In [1]: import numpy as np

In [2]: import numpy.linalg as la

In [3]: np.set_printoptions(precision=3, suppress=True, linewidth=160)

In [4]: arr = np.tanh(np.array([[0.7, 0.2, 0.8, 0.3],
   ...:     [0.7, -1.6, -0.2, 0.4],
   ...:     [2.4, -1.4, 1.2, -1.4],
   ...:     [0.8, -0.7, 0.5, 1.6],
   ...:     [0.4, 0.8, -0.5, -1.2],
   ...:     [-0.2, 0.3, -0.9, 1.1],
   ...:     [1.7, 0.0, -0.9, 0.3],
   ...:     [0.7, 1.5, 2.1, 0.3],
   ...:     [-1.1, -0.2, -0.3, -1.7],
   ...:     [0.5, 2.4, 1.8, -0.7],
   ...:     [1.4, -2.1, 0.8, -1.4],
   ...:     [-0.8, -1.2, 0.6, -0.2],
   ...:     [0.1, 0.2, 0.7, -1.0],
   ...:     [0.1, -0.7, -1.5, 0.3],
   ...:     [0.3, 0.3, 0.3, -0.2],
   ...:     [1.1, -0.1, -0.2, -0.9],
   ...:     [2.0, -0.1, 1.8, -0.5]]) @ np.array([[0.1, -0.1, -0.4, 0.0, 0.0],
   ...:     [0.1, -0.6, 0.6, -1.2, -0.1],
   ...:     [0.7, -1.3, 0.8, 1.1, -0.2],
   ...:     [0.3, -0.2, -0.1, 0.2, 1.5]]))

In [5]: print(arr)
[[ 0.629 -0.859  0.422  0.604  0.264]
 [-0.11   0.789 -0.894  0.945  0.664]
 [ 0.478 -0.592 -0.604  0.991 -0.976]
 [ 0.686 -0.558 -0.462  0.937  0.983]
 [-0.53   0.354  0.04  -0.941 -0.945]
 [-0.282  0.658 -0.515 -0.811  0.947]
 [-0.354  0.735 -0.892 -0.731  0.558]
 [ 0.945 -0.999  0.979  0.515 -0.119]
 [-0.691  0.744  0.245 -0.405 -0.986]
 [ 0.872 -0.999  0.992 -0.778 -0.929]
 [ 0.07   0.345 -0.778  0.996 -0.967]
 [ 0.159  0.06   0.1    0.968 -0.291]
 [ 0.217 -0.686  0.629  0.319 -0.93 ]
 [-0.77   0.98  -0.934 -0.635  0.675]
 [ 0.207 -0.508  0.31  -0.07  -0.371]
 [-0.3    0.371 -0.515 -0.273 -0.862]
 [ 0.862 -0.983  0.558  0.964 -0.8  ]]

In [6]: vec = np.array([2, 3, -2, -4, 2])

In [7]: h1 = np.maximum(arr @ vec, 0)

In [8]: print(np.tanh(arr @ vec))
[-0.999  0.903 -1.    -0.821  0.947  1.     1.    -1.     0.011 -0.963 -0.997 -1.    -1.     1.    -0.975  0.722 -1.   ]

In [9]: print(arr.T @ h1)
[-11.638  19.545 -18.844 -16.584  14.586]

In [10]: w1 = np.array([[3, -1, -6, 0, -6],
    ...:     [3, -3, -3, -4, 1],
    ...:     [-3, 1, 8, -8, 5],
    ...:     [-2, 7, -8, 4, 3],
    ...:     [7, 4, -8, 8, -7]])

In [11]: c = np.array([0, 2, 2, 0, 5])

In [12]: H = np.maximum(arr @ w1 + c, 0)

In [13]: print((H > 0).astype(int))
[[0 1 0 1 1]
 [1 1 0 1 1]
 [0 1 0 1 1]
 [1 1 0 1 0]
 [0 0 1 0 1]
 [1 0 0 1 0]
 [1 0 0 1 0]
 [0 1 1 0 1]
 [0 0 1 0 1]
 [0 0 1 0 1]
 [0 1 0 1 1]
 [0 1 0 1 1]
 [0 1 1 0 1]
 [1 0 0 1 0]
 [0 1 1 0 1]
 [0 0 1 0 1]
 [0 1 1 0 1]]

In [14]: print((H > 0).mean(axis=0))
[0.294 0.588 0.471 0.529 0.765]

In [15]: print(la.matrix_rank(H))
5

In [16]: Z = np.array([[-2, -1], [-1, -2], [-2, -2], [2, -2], [0, -2]])

In [17]: print((H @ Z).round(6).argmax(axis=1))
[0 0 0 0 0 0 0 0 0 0 0 0 0 0 0 0 0]

In [18]: print(w1 @ Z)
[[  7  23]
 [ -5  15]
 [-27  -9]
 [ 21 -10]
 [ 14  -1]]

In [19]: vec = np.array([0, 1, 4, 0, -4])

In [20]: rhs = arr @ vec

In [21]: print(np.round(la.lstsq(arr, rhs)[0], 3) + 0)
[ 0.  1.  4.  0. -4.]

In [22]: rng = np.random.default_rng(25)

In [23]: rhs = rhs + 0.3 * rng.normal(size=17)

In [24]: print(rhs)
[-0.12  -5.443  0.735 -7.02   4.298 -4.912 -4.751  3.233  6.336  7.267  1.035  1.577  5.839 -5.533  2.283  2.123  4.808]

In [25]: c, *_ = la.lstsq(arr, rhs)

In [26]: print(round(float(la.norm(rhs - arr @ c)), 3))
0.89

In [27]: print(np.round(arr.T @ (rhs - arr @ c), 3) + 0)
[0. 0. 0. 0. 0.]

In [28]: Xs = (arr - arr.mean(axis=0)) / arr.std(axis=0)

In [29]: print(Xs.std(axis=0))
[1. 1. 1. 1. 1.]

In [30]: print(np.argwhere(np.abs(Xs) > 2))
[]

In [31]: c = la.lstsq(np.delete(Xs, 1, axis=1), Xs[:, 1])[0]

In [32]: print(np.abs(c).argmax())
0

In [33]: O, Rm = la.qr(arr)

In [34]: print(round(abs(Rm[0, 0]), 3), round(float(la.norm(arr[:, 0])), 3))
2.295 2.295

In [35]: print(np.round(O.T @ O, 3) + 0)
[[1. 0. 0. 0. 0.]
 [0. 1. 0. 0. 0.]
 [0. 0. 1. 0. 0.]
 [0. 0. 0. 1. 0.]
 [0. 0. 0. 0. 1.]]

In [36]: print(np.allclose(Rm.T @ Rm, arr.T @ arr))
True

In [37]: print(O.shape, Rm.shape)
(17, 5) (5, 5)

In [38]: A = np.loadtxt("sample11.csv", delimiter=",")

In [39]: print(A)
[[ -0.293 -12.541  -1.302  -0.479   0.918   0.702   7.692   1.4  ]
 [  1.18   -3.218   0.422  -1.983   6.018   1.714   8.81    5.216]
 [  0.306  -3.609   0.259  -0.328   1.205   0.704   3.493   1.68 ]
 [  1.983  -7.198   5.202   2.029  -0.36    3.506   5.579   6.806]
 [ -1.111  -0.123   0.281   2.698  -7.122  -1.227  -7.922  -4.601]
 [  0.5     2.409  -2.203  -3.677   8.012   0.091   6.901   2.704]
 [  1.397   7.699  -0.484  -3.817   9.515   0.747   6.228   4.703]
 [  0.795  -8.929   3.319   2.425  -3.073   2.102   2.806   3.097]
 [ -0.904  10.796  -0.577   0.897  -3.59   -2.121 -10.494  -5.088]
 [  0.387  -8.291   4.313   4.386  -7.697   1.708  -2.415   0.899]
 [  1.04    3.402  -1.013  -3.432   8.209   0.702   7.026   3.981]
 [ -0.49   -5.917  -2.696  -1.885   3.102  -0.299   5.912   0.17 ]
 [  0.528  -3.93   -0.316  -1.307   3.496   0.928   6.097   2.804]
 [ -1.007 -13.224  -2.028   0.185  -1.586  -0.105   4.99   -0.979]
 [  0.528  -3.89   -0.319  -1.268   3.511   0.871   6.111   2.805]
 [  1.788  -6.905   5.684   2.998  -2.698   3.287   3.036   5.69 ]
 [  1.214   0.309   5.281   3.577  -5.07    1.912  -3.989   2.273]
 [  0.182   9.45    2.468   2.19   -4.3    -0.38   -9.383  -1.907]
 [  0.906   3.921   5.112   3.915  -6.323   1.193  -7.524   0.613]
 [ -0.712   4.183   0.804   2.313  -5.786  -1.127  -8.671  -3.884]]

In [40]: Xs = A - A.mean(axis=0)

In [41]: vecs = la.svd(Xs)[2][:3]

In [42]: B = Xs - Xs @ vecs.T @ vecs

In [43]: print((Xs @ vecs.T).std(axis=0))
[9.24  6.734 3.592]

In [44]: C2 = np.cov(A, rowvar=False)

In [45]: print(np.argwhere(np.triu(np.abs(np.corrcoef(A.T)) > 0.8, 1)))
[[0 5]
 [0 7]
 [3 4]
 [5 7]]

In [46]: print(np.round(np.corrcoef(A[:, 7], A[:, 6])[0, 1], 3))
0.758

In [47]: print(np.polyfit(A[:, 7], A[:, 6], 1))
[ 1.513 -0.933]

In [48]: print(C2.shape)
(8, 8)

In [49]: print(np.argsort(-A.std(axis=0).round(6), kind="stable"))
[1 6 4 7 2 3 5 0]
